>>> import numpy as np
>>> np.set_printoptions(precision=1, suppress=True, linewidth=160, floatmode="fixed")
>>> rng = np.random.default_rng(7324)
>>> M = rng.normal(size=(38, 4)) + 5 * np.array([0, 1, 2, 0])
>>> M.round(1) + 0
array([[-1.7,  4.7,  8.6, -1.1],
       [ 0.4,  5.0,  9.8, -0.9],
       [-1.0,  3.0,  9.1, -0.1],
       [-0.4,  4.1,  8.9, -1.6],
       [ 0.6,  5.1, 11.0,  0.7],
       [-0.4,  6.9,  8.6,  0.7],
       [-0.5,  5.5, 10.5, -1.1],
       [-0.1,  4.1, 11.8, -0.4],
       [-1.2,  2.5,  9.7,  0.4],
       [ 0.0,  6.8,  9.8,  1.7],
       [ 1.4,  4.8,  9.3, -1.4],
       [ 1.5,  5.5,  9.7,  0.1],
       [ 0.5,  4.7, 11.2, -0.8],
       [ 1.0,  4.6, 12.7,  0.3],
       [ 2.2,  5.8, 11.8,  0.0],
       [ 0.0,  3.2, 11.1,  1.5],
       [-1.4,  6.3, 12.0,  0.2],
       [-0.8,  2.9,  9.8,  0.7],
       [ 0.5,  4.0,  9.6,  0.3],
       [-1.0,  5.3,  7.7,  1.6],
       [-0.1,  5.2, 12.2, -0.4],
       [ 0.6,  4.4, 10.0, -1.4],
       [-0.7,  4.0,  7.9,  1.3],
       [-2.4,  5.8,  8.3, -0.8],
       [-1.0,  5.3, 10.1, -1.0],
       [ 0.6,  4.4,  9.2,  0.8],
       [-0.3,  5.2, 10.3, -1.5],
       [ 0.3,  5.4,  8.9,  0.8],
       [-1.5,  4.2,  9.1,  0.6],
       [ 1.2,  5.1,  6.8, -1.6],
       [ 1.6,  4.9, 10.2,  1.0],
       [ 0.2,  2.4,  8.8,  0.6],
       [-1.0,  6.4,  9.5, -1.0],
       [ 1.2,  5.5, 10.3, -0.2],
       [-0.8,  6.4,  9.5,  0.1],
       [-0.4,  5.5,  8.7, -2.3],
       [ 0.5,  3.9, 11.0,  0.5],
       [ 0.4,  5.4,  8.9, -0.8]])
>>> Xs = M - M.mean(axis=0)
>>> Uu, s, Vt = np.linalg.svd(Xs, full_matrices=False)
>>> s ** 2 / (s ** 2).sum()
array([0.4, 0.3, 0.2, 0.2])
>>> np.abs(Vt[0]).argmax()
np.int64(2)
>>> np.searchsorted(np.cumsum(s ** 2) / (s ** 2).sum(), 0.9) + 1
np.int64(4)
>>> cent = M[[8, 25]].astype(float)
>>> for _ in range(6):
...     idx = np.linalg.norm(M[:, None] - cent, axis=-1).argmin(axis=1)
...     cent = np.array([M[idx == j].mean(axis=0) for j in range(2)])
... 
>>> idx
array([0, 1, 0, 1, 1, 1, 1, 1, 0, 1, 1, 1, 1, 1, 1, 0, 1, 0, 0, 0, 1, 1, 0, 1, 1, 0, 1, 1, 0, 1, 1, 0, 1, 1, 1, 1, 1, 1])
>>> cent
array([[-0.6,  3.7,  9.1,  0.6],
       [ 0.2,  5.3, 10.1, -0.4]])
>>> blk = np.stack([M, -1 * M, M[::-1]])
>>> np.einsum("bij,cij->bc", blk, blk)
array([[ 4730.4, -4730.4,  4519.6],
       [-4730.4,  4730.4, -4519.6],
       [ 4519.6, -4519.6,  4730.4]])
>>> np.linalg.matrix_rank(blk)
array([4, 4, 4])
>>> (blk @ M.T).shape
(3, 38, 38)
>>> blk.shape
(3, 38, 4)
>>> np.linalg.matrix_rank(blk.reshape(3, -1))
np.int64(2)
